In [1]: import numpy as np

In [2]: import numpy.linalg as la

In [3]: np.set_printoptions(precision=1, suppress=True, linewidth=200)

In [4]: E = np.load("sample10.npy")

In [5]: E
Out[5]: 
array([[-0.7, -1. , -5. ],
       [-4. , -0.7, -4. ],
       [-1. , -1. , -4.7]])

In [6]: W = np.array([[1, 2, -3, 2], [1, 3, -3, 1], [-2, 2, -2, -1]])

In [7]: coef = np.array([-3, -1, 3, 3])

In [8]: hid = np.maximum(E @ W + coef, 0)

In [9]: (hid > 0).mean(axis=0)
Out[9]: array([1. , 0. , 1. , 0.7])

In [10]: hid
Out[10]: 
array([[ 5.3,  0. , 18.1,  5.6],
       [ 0.3,  0. , 25.1,  0. ],
       [ 4.4,  0. , 18.4,  4.7]])

In [11]: cent = np.array([[2, 1], [0, -2], [2, 0], [-2, -2]])

In [12]: (hid @ cent).round(6).argmax(axis=1)
Out[12]: array([0, 0, 0])

In [13]: B = np.array([[1, 1, 0, 1], [1, 2, 2, 2], [1, 2, 2, 1], [0, 2, 1, 2]])

In [14]: B[-1] = B[0]

In [15]: F = B + 0.3 * np.eye(4)

In [16]: F
Out[16]: 
array([[1.3, 1. , 0. , 1. ],
       [1. , 2.3, 2. , 2. ],
       [1. , 2. , 2.3, 1. ],
       [1. , 1. , 0. , 1.3]])

In [17]: W = np.array([[-3, -2, 3], [-2, 1, 1], [-2, 3, 0], [0, 2, 1]])

In [18]: coef = np.array([-2, -3, 0])

In [19]: hid = np.maximum(F @ W + coef, 0)

In [20]: la.matrix_rank(hid)
Out[20]: np.int64(2)

In [21]: (hid > 0).astype(int)
Out[21]: 
array([[0, 0, 1],
       [0, 1, 1],
       [0, 1, 1],
       [0, 0, 1]])

In [22]: cent = np.array([[4, 4, 7], [8, 2, 7], [0, 4, 9]])

In [23]: W @ cent
Out[23]: 
array([[-28,  -4,  -8],
       [  0,  -2,   2],
       [ 16,  -2,   7],
       [ 16,   8,  23]])

In [24]: hid @ cent
Out[24]: 
array([[  0. ,  23.6,  53.1],
       [ 58.4,  43.8, 116.8],
       [ 47.2,  35.8,  95.3],
       [  0. ,  21.2,  47.7]])

In [25]: B = np.array([[-7, -1, 3], [0, 0, 4]])

In [26]: cent = np.kron(B, F)

In [27]: cent.shape
Out[27]: (8, 12)

In [28]: la.matrix_rank(cent)
Out[28]: np.int64(8)

In [29]: Uu, sig, VT = la.svd(F)

In [30]: sig.round(1) + 0
Out[30]: array([5.4, 1.7, 0.6, 0. ])

In [31]: np.argmax(sig[:-1] / (sig[1:] + 1e-6)) + 1
Out[31]: np.int64(3)

In [32]: B = Uu[:, :3] @ np.diag(sig[:3]) @ VT[:3]

In [33]: round(float(la.norm(F - B) / la.norm(F)), 1)
Out[33]: 0.0
